$ python -q
>>> import numpy as np
>>> from numpy import linalg as LA
>>> np.set_printoptions(precision=1, suppress=True, linewidth=120)
>>> K = np.loadtxt("x.csv", delimiter=",")
>>> K
array([[  1. ,   0. ,   1.1],
       [  1.9,   0.3,   0.3],
       [  0.5,   0.1,  -1.7],
       [  0.8,   0.8,   1. ],
       [  1.4,  -1.5,   0.5],
       [  1.7,  -0.8,  -1.3],
       [  2.1,   0.9,   0.7],
       [ -0.2,  -0.6,   0.5],
       [  1.3,  -0.3,  -0.2],
       [ -1. ,   0.4,  -1. ],
       [  1. ,  -0.7,   0.3],
       [  0.1,  -0.6,  -1.1],
       [  0.7,   0.6,  -0.3],
       [  0.3,  -0.8,  -0.4],
       [ -1.6,   1.5,   0.2],
       [ -1.4,   0.2,   1.9],
       [ -0.3,  -0.4,  -0.3],
       [-15. , -23. ,   8. ],
       [ -0.6,   0.2,   0.1],
       [ -1.8,  -0.1,  -0.7]])
>>> cov = np.cov(K, rowvar=False)
>>> np.argsort(-K.std(axis=0).round(6), kind="stable")
array([1, 0, 2])
>>> np.round(np.median(K, axis=0), 1) + 0
array([0.4, 0. , 0.2])
>>> print(LA.eigvalsh(cov)[::-1])
[41.8  1.3  0.8]
>>> cov
array([[13.1, 17.4, -6.1],
       [17.4, 26.8, -9.1],
       [-6.1, -9.1,  4. ]])
>>> arr = np.loadtxt("dump.csv", delimiter=",")
>>> arr
array([[ 1.,  4.,  1.,  4.,  4.,  4.,  2.],
       [-1.,  2., -1.,  2.,  2.,  2.,  0.],
       [ 1.,  4.,  1.,  4.,  4.,  4.,  2.],
       [-1.,  2., -1.,  2.,  2.,  2.,  0.],
       [-1.,  2., -1.,  2.,  2.,  2.,  0.],
       [ 1.,  4.,  1.,  4.,  4.,  4.,  2.]])
>>> rank = LA.matrix_rank(arr)
>>> rank
np.int64(2)
>>> N = LA.svd(arr)[2][rank:].T
>>> print(LA.matrix_rank(arr.T @ arr), LA.matrix_rank(arr @ arr.T))
2 2
>>> [int(LA.matrix_rank(arr[:i])) for i in range(1, len(arr) + 1)]
[1, 2, 2, 2, 2, 2]
>>> [int(LA.matrix_rank(arr[:, :j + 1])) for j in range(7)]
[1, 2, 2, 2, 2, 2, 2]
>>> np.round(N @ N.T, 1) + 0
array([[ 0.6,  0. , -0.4,  0. ,  0. ,  0. , -0.3],
       [ 0. ,  0.8,  0. , -0.2, -0.2, -0.2, -0.1],
       [-0.4,  0. ,  0.6,  0. ,  0. ,  0. , -0.3],
       [ 0. , -0.2,  0. ,  0.8, -0.2, -0.2, -0.1],
       [ 0. , -0.2,  0. , -0.2,  0.8, -0.2, -0.1],
       [ 0. , -0.2,  0. , -0.2, -0.2,  0.8, -0.1],
       [-0.3, -0.1, -0.3, -0.1, -0.1, -0.1,  0.8]])
>>> feats = np.loadtxt("run9.csv", delimiter=",")
>>> feats.round(1) + 0
array([[-1.6, -0.3, -1.4,  0.7,  1. , -0.3, -1.1, -1.1],
       [-1.9, -0.7, -1.1,  0.9,  0.6,  0.3, -0.7, -1.4],
       [ 1.9,  1. ,  0.7, -1. , -0.2, -0.8,  0.4,  1.4],
       [-1.6, -1.3,  0.1,  1. , -0.4,  1.4,  0.3, -1.3],
       [ 1.8,  1.2,  0.2, -1. ,  0.2, -1.2, -0.1,  1.4],
       [-1.6, -0.3, -1.4,  0.7,  1. , -0.3, -1.1, -1.1],
       [ 1.9,  0.6,  1.2, -0.9, -0.7, -0.1,  0.9,  1.3],
       [-1.1, -1.3,  0.7,  0.8, -0.9,  1.6,  0.8, -1. ],
       [ 1.7,  0.3,  1.4, -0.7, -1. ,  0.3,  1.1,  1.1],
       [ 0.9,  1.2, -0.9, -0.7,  1. , -1.7, -0.9,  0.8],
       [ 0.3,  1.1, -1.2, -0.4,  1.3, -1.7, -1.2,  0.4],
       [ 1.1, -0.2,  1.6, -0.4, -1.3,  1. ,  1.4,  0.7],
       [-1.9, -0.9, -0.9,  1. ,  0.4,  0.5, -0.6, -1.4],
       [-1.5, -0.1, -1.5,  0.6,  1.2, -0.6, -1.2, -1. ],
       [ 1.8,  0.5,  1.3, -0.8, -0.9,  0.1,  1. ,  1.2],
       [ 1.3,  1.3, -0.5, -0.8,  0.7, -1.6, -0.6,  1.1],
       [-1.9, -0.7, -1.1,  0.9,  0.7,  0.2, -0.8, -1.3],
       [-1.4, -1.3,  0.4,  0.9, -0.6,  1.5,  0.5, -1.2],
       [-1.8, -1.2, -0.2,  1. , -0.2,  1.2,  0.1, -1.4],
       [ 1.7,  1.3,  0. , -1. ,  0.3, -1.3, -0.2,  1.3]])
>>> # null space of dimension 6
>>> Xc = feats - feats.mean(axis=0)
>>> evecs = LA.svd(Xc)[2][:2]
>>> Y = Xc - Xc @ evecs.T @ evecs
>>> print((Xc @ evecs.T).std(axis=0))
[2.5 1.7]
>>> np.diag(evecs.T @ evecs)
array([0.4, 0.2, 0.3, 0.1, 0.2, 0.3, 0.2, 0.2])
>>> round(LA.norm(Y) / LA.norm(Xc), 1)
np.float64(0.0)
>>> LA.norm(Y, axis=1).round(6).argmax()
np.int64(0)
>>> np.round(np.cov(Xc @ evecs.T, rowvar=False), 1) + 0
array([[6.4, 0. ],
       [0. , 3. ]])
